In [1]: import numpy as np

In [2]: np.set_printoptions(precision=1, suppress=True, linewidth=200, floatmode="fixed")

In [3]: other = np.array([[1]])

In [4]: W2 = np.array([[2, 2], [0, 1]])

In [5]: M = np.block([[other, np.zeros((1, 2))], [np.zeros((2, 1)), W2]])

In [6]: print(M)
[[1.0 0.0 0.0]
 [0.0 2.0 2.0]
 [0.0 0.0 1.0]]

In [7]: print(round(float(np.linalg.det(M)), 1))
2.0

In [8]: print(M @ M)
[[1.0 0.0 0.0]
 [0.0 4.0 6.0]
 [0.0 0.0 1.0]]

In [9]: print((M != 0).astype(int))
[[1 0 0]
 [0 1 1]
 [0 0 1]]

In [10]: print([int(np.linalg.matrix_rank(np.linalg.matrix_power(M, p))) for p in range(1, 4)])
[3, 3, 3]

In [11]: print(M @ M)
[[1.0 0.0 0.0]
 [0.0 4.0 6.0]
 [0.0 0.0 1.0]]

In [12]: print(np.linalg.matrix_rank(M - M[0, 0] * np.eye(3)))
1

In [13]: print(np.sort(np.linalg.eigvals(M)))
[1.0 1.0 2.0]

In [14]: print(np.prod(np.diag(M)), round(np.linalg.det(M), 1))
2.0 2.0

In [15]: arr = np.loadtxt("arr.csv", delimiter=",")

In [16]: print(arr.round(1) + 0)
[[  0.0  -3.8 -19.6]
 [ 17.2 -10.3  -0.6]
 [  2.3   2.4  19.7]
 [ -4.1  -1.4 -19.5]
 [  6.0   0.1  19.1]
 [  6.7  -0.3  18.8]
 [  6.2   0.0  19.0]
 [  4.8  -6.4 -18.3]
 [ -9.7   2.4 -17.4]
 [ -1.3   4.5  19.4]
 [ -9.0   8.4  15.8]
 [-11.4   3.6 -16.0]
 [-16.3  10.5   4.9]
 [-13.5   5.3 -13.8]
 [-11.8   9.5  13.0]
 [-17.2  10.2   0.5]
 [  0.8   3.4  19.7]
 [ 15.5 -10.5  -7.0]
 [-16.0  10.5   5.6]
 [  3.3  -5.6 -18.9]
 [ 10.4  -8.9 -14.5]
 [ 15.1 -10.4  -7.9]
 [ 10.1  -8.8 -14.8]
 [  0.7  -4.2 -19.6]
 [ 17.0 -10.4  -1.9]
 [ -7.8   1.1 -18.4]
 [  9.5  -8.6 -15.3]
 [-17.3   9.6  -3.2]]

In [17]: # rows and columns are dependent

In [18]: C2 = np.cov(arr, rowvar=False)

In [19]: print(round(float(np.corrcoef(arr[:, 2], arr[:, 1])[0, 1]), 1))
0.4

In [20]: print(C2.shape)
(3, 3)

In [21]: print(arr.std(axis=0))
[10.9  7.2 14.9]

In [22]: print(np.argsort(-arr.std(axis=0).round(6), kind="stable"))
[2 0 1]

In [23]: W0 = np.array([[1, -1, 1, -1], [1, 0, 0, 0], [1, 1, 1, 1], [1, 2, 4, 8]])

In [24]: rng = np.random.default_rng(358)

In [25]: lab = rng.permutation(4)

In [26]: other = W0[:, lab] * rng.choice([-1, 1], 4)

In [27]: print(other)
[[-1  1  1 -1]
 [ 0  1  0  0]
 [ 1  1 -1 -1]
 [ 8  1 -2 -4]]

In [28]: U, _, Vt = np.linalg.svd(W0.T @ other)

In [29]: print(np.round(np.linalg.lstsq(W0, other)[0], 1) + 0)
[[ 0.0  1.0  0.0  0.0]
 [ 0.0  0.0 -1.0  0.0]
 [ 0.0  0.0  0.0 -1.0]
 [ 1.0  0.0  0.0  0.0]]

In [30]: q = W0.astype(float).copy()

In [31]: for j in range(4):
    ...:     q[:, j] -= q[:, :j] @ (q[:, :j].T @ q[:, j])
    ...:     q[:, j] /= np.linalg.norm(q[:, j])
    ...: 

In [32]: print(q)
[[ 0.5 -0.7  0.5 -0.2]
 [ 0.5 -0.2 -0.5  0.7]
 [ 0.5  0.2 -0.5 -0.7]
 [ 0.5  0.7  0.5  0.2]]

In [33]: def softmax(z):
    ...:     e = np.exp(z - z.max(axis=-1, keepdims=True))
    ...:     return e / e.sum(axis=-1, keepdims=True)
    ...: 

In [34]: print(softmax(W0[0]))
[0.4 0.1 0.4 0.1]

In [35]: print(softmax(W0).sum(axis=1))
[1.0 1.0 1.0 1.0]

In [36]: print(softmax(W0[0] + 5))
[0.4 0.1 0.4 0.1]

In [37]: S = W0 @ W0.T / np.sqrt(4)

In [38]: print(softmax(S).round(6).argmax(axis=1))
[0 0 3 3]

In [39]: print(np.round(softmax(S + np.triu(np.full(S.shape, -np.inf), 1)), 1) + 0)
[[1.0 0.0 0.0 0.0]
 [0.5 0.5 0.0 0.0]
 [0.1 0.2 0.7 0.0]
 [0.0 0.0 0.0 1.0]]

In [40]: K = np.loadtxt("m.csv", delimiter=",")

In [41]: print(K)
[[-2.4  0.2 -0.3  0.4]
 [-0.6 -0.7  0.7 -0.1]
 [-0.3 -0.4 -1.4 -0.1]
 [-1.2  0.0  1.2  0.2]
 [-0.8  0.6  0.2  1.1]]

In [42]: P = K @ np.linalg.solve(K.T @ K, K.T)

In [43]: print(np.diag(P))
[0.9 0.9 0.8 0.5 1.0]

In [44]: print(np.allclose(P @ P, P))
True

In [45]: print(np.round((np.eye(5) - P) @ K, 1) + 0)
[[0.0 0.0 0.0 0.0]
 [0.0 0.0 0.0 0.0]
 [0.0 0.0 0.0 0.0]
 [0.0 0.0 0.0 0.0]
 [0.0 0.0 0.0 0.0]]

In [46]: print(P @ K[:, 3])
[ 0.4 -0.1 -0.1  0.2  1.1]

In [47]: print(round(np.trace(P), 1))
4.0

In [48]: other = K / np.linalg.norm(K, axis=1, keepdims=True)

In [49]: C2 = other @ other.T

In [50]: print((C2 - 2 * np.eye(5)).round(6).argmax(axis=1))
[4 3 0 1 0]

In [51]: print(np.argwhere(np.triu(np.abs(C2) > 0.95, 1)))
[]

In [52]: print(round(float(np.degrees(np.arccos(np.clip(C2[4, 3], -1, 1)))), 1))
56.4

In [53]: print((np.abs(C2) > 0.9).astype(int))
[[1 0 0 0 0]
 [0 1 0 0 0]
 [0 0 1 0 0]
 [0 0 0 1 0]
 [0 0 0 0 1]]

In [54]: print(C2)
[[ 1.0  0.4  0.3  0.6  0.7]
 [ 0.4  1.0 -0.3  0.8  0.1]
 [ 0.3 -0.3  1.0 -0.5 -0.2]
 [ 0.6  0.8 -0.5  1.0  0.6]
 [ 0.7  0.1 -0.2  0.6  1.0]]

In [55]: other = np.array([[3, 2], [1, 3], [3, 2], [3, 1]])

In [56]: print(np.einsum("ik,kj->ji", K, other))
[[-6.7 -0.7 -5.8  0.6  2.1]
 [-4.4 -2.0 -4.7  0.2  1.7]]

In [57]: print(np.linalg.matrix_rank(np.vstack([K, other.T])))
4

In [58]: print(K @ other)
[[-6.7 -4.4]
 [-0.7 -2.0]
 [-5.8 -4.7]
 [ 0.6  0.2]
 [ 2.1  1.7]]

In [59]: print(other.T @ K.T)
[[-6.7 -0.7 -5.8  0.6  2.1]
 [-4.4 -2.0 -4.7  0.2  1.7]]

In [60]: print(np.linalg.matrix_rank(K @ other))
2

In [61]: print(np.einsum("ik,kj->ij", K, other))
[[-6.7 -4.4]
 [-0.7 -2.0]
 [-5.8 -4.7]
 [ 0.6  0.2]
 [ 2.1  1.7]]

In [62]: print(np.vstack([K, other.T]).shape)
(7, 4)

In [63]: lab = rng.permutation(4)

In [64]: other = K[:, lab] * rng.choice([-1, 1], 4)

In [65]: print(other)
[[ 0.2  0.3 -0.4  2.4]
 [-0.7 -0.7  0.1  0.6]
 [-0.4  1.4  0.1  0.3]
 [ 0.0 -1.2 -0.2  1.2]
 [ 0.6 -0.2 -1.1  0.8]]

In [66]: U, _, Vt = np.linalg.svd(K.T @ other)

In [67]: print(lab)
[1 2 3 0]

In [68]: data = np.load("block12.npy")

In [69]: print(data)
[[ 2 -2  3  2  0]
 [ 2 -2  3  2  0]
 [-1  3 -1  3 -3]]

In [70]: W = np.array([[-1, 2, -3, 0, -2, 3],
    ...:     [-2, -2, 0, -2, -3, 0],
    ...:     [-1, 1, -3, -3, -1, 1],
    ...:     [0, -1, 1, 2, 3, -3],
    ...:     [-3, -3, -2, -2, 3, -2]])

In [71]: coef = np.array([3, 2, 5, 2, 0, 5])

In [72]: act = np.maximum(data @ W + coef, 0)

In [73]: print((act > 0).astype(int))
[[1 1 0 1 1 1]
 [1 1 0 1 1 1]
 [1 0 1 1 0 0]]

In [74]: W2 = np.array([[5, 1], [5, 1], [7, 9], [-7, -4], [-2, -9], [3, 9]])

In [75]: print(act @ W2)
[[ 72  36]
 [ 72  36]
 [103 144]]

In [76]: print(W @ W2)
[[ -3  19]
 [  0  31]
 [  5   3]
 [-27 -54]
 [-42 -61]]

In [77]: print((act @ W2).round(6).argmax(axis=1))
[0 0 1]

In [78]: J = np.array([[1.0, 1.0, -1.0, 1.0],
    ...:     [-0.4, 0.2, 0.7, -0.6],
    ...:     [-0.1, 0.9, 0.4, -0.5],
    ...:     [-0.6, -1.0, 0.8, -0.5],
    ...:     [-0.2, -1.0, -0.1, 0.4],
    ...:     [-0.2, 1.0, 0.7, -0.7],
    ...:     [0.4, 0.5, -0.6, 0.5],
    ...:     [0.3, 0.0, -0.5, 0.4],
    ...:     [-0.6, -0.4, 0.9, -0.8],
    ...:     [0.9, 1.0, -1.0, 0.9],
    ...:     [0.7, 1.0, -0.9, 0.6]])

In [79]: Ac = arr - arr.mean(axis=0)

In [80]: U, sv, Vt = np.linalg.svd(Ac, full_matrices=False)

In [81]: print(np.searchsorted(np.cumsum(sv ** 2) / (sv ** 2).sum(), 0.9) + 1)
2

In [82]: print(sv.round(1) + 0)
[82.1 65.4  0.0]

In [83]: print(np.abs(Vt[0]).argmax())
2

In [84]: print((np.sign(U[:, 0]) == np.sign(U[0, 0])).astype(int))
[1 1 0 1 0 0 0 1 1 0 0 1 0 1 0 0 0 1 0 1 1 1 1 1 1 1 1 0]

In [85]: print(np.round(Ac.mean(axis=0), 1) + 0)
[0.0 0.0 0.0]

In [86]: q, V = np.linalg.qr(J[:, :3])[0], np.linalg.qr(J[:, 3:])[0]

In [87]: sv = np.linalg.svd(q.T @ V, compute_uv=False)

In [88]: print(round(np.linalg.norm(q @ q.T - V @ V.T, 2), 1))
1.0

In [89]: Ac = (J - J.mean(axis=0)) / J.std(axis=0)

In [90]: print(Ac.std(axis=0))
[1.0 1.0 1.0 1.0]

In [91]: coef = np.linalg.lstsq(np.delete(Ac, 3, axis=1), Ac[:, 3])[0]

In [92]: print(np.abs(coef).argmax())
0

In [93]: print(coef)
[ 0.6 -0.4 -0.5]

In [94]: print(round(float(1 - np.var(Ac[:, 3] - np.delete(Ac, 3, axis=1) @ coef)), 1))
1.0

In [95]: ang = np.radians(120)

In [96]: R = np.eye(4)

In [97]: R[2, 2] = R[3, 3] = np.cos(ang)

In [98]: R[2, 3], R[3, 2] = -np.sin(ang), np.sin(ang)

In [99]: print(R)
[[ 1.0  0.0  0.0  0.0]
 [ 0.0  1.0  0.0  0.0]
 [ 0.0  0.0 -0.5 -0.9]
 [ 0.0  0.0  0.9 -0.5]]

In [100]: other = J @ R.T

In [101]: print(np.allclose(J @ J.T, other @ other.T))
True

In [102]: print(np.abs(other - J).max(axis=0))
[0.0 0.0 0.8 2.4]

In [103]: E = np.triu(rng.random((5, 5)) < 0.5, 1).astype(int)

In [104]: E = E + E.T

In [105]: print(E)
[[0 0 1 0 1]
 [0 0 0 1 1]
 [1 0 0 1 0]
 [0 1 1 0 0]
 [1 1 0 0 0]]

In [106]: print(np.trace(E @ E @ E) // 6)
0

In [107]: print(E @ E)
[[2 1 0 1 0]
 [1 2 1 0 0]
 [0 1 2 0 1]
 [1 0 0 2 1]
 [0 0 1 1 2]]

In [108]: low = np.diag(E.sum(axis=1)) - E

In [109]: print(low @ np.ones(5))
[0.0 0.0 0.0 0.0 0.0]

In [110]: print(np.linalg.matrix_rank(low))
4

In [111]: print(np.round(np.linalg.eigvalsh(low), 1) + 0)
[0.0 1.4 1.4 3.6 3.6]

In [112]: print(low)
[[ 2  0 -1  0 -1]
 [ 0  2  0 -1 -1]
 [-1  0  2 -1  0]
 [ 0 -1 -1  2  0]
 [-1 -1  0  0  2]]

In [113]: ang = np.deg2rad(135)

In [114]: feats = np.eye(3)

In [115]: feats[np.ix_([2, 1], [2, 1])] = [[np.cos(ang), -np.sin(ang)], [np.sin(ang), np.cos(ang)]]

In [116]: print(feats)
[[ 1.0  0.0  0.0]
 [ 0.0 -0.7  0.7]
 [ 0.0 -0.7 -0.7]]

In [117]: U, sv, Vt = np.linalg.svd(feats, full_matrices=False)

In [118]: print(U.shape, sv.shape, Vt.shape)
(3, 3) (3,) (3, 3)

In [119]: print(sv / sv[0])
[1.0 1.0 1.0]

In [120]: print(np.round(U.T @ U, 1) + 0)
[[1.0 0.0 0.0]
 [0.0 1.0 0.0]
 [0.0 0.0 1.0]]

In [121]: print(Vt @ Vt.T)
[[1.0 0.0 0.0]
 [0.0 1.0 0.0]
 [0.0 0.0 1.0]]

In [122]: print(np.cumsum(sv ** 2) / np.sum(sv ** 2))
[0.3 0.7 1.0]

In [123]: f = np.array([2, 0, 2])

In [124]: other = feats + np.outer(f, np.eye(3)[1])

In [125]: print(round(float(np.linalg.det(other) / np.linalg.det(feats)), 1), round(1 + np.linalg.solve(feats, f)[1], 1))
-0.4 -0.4
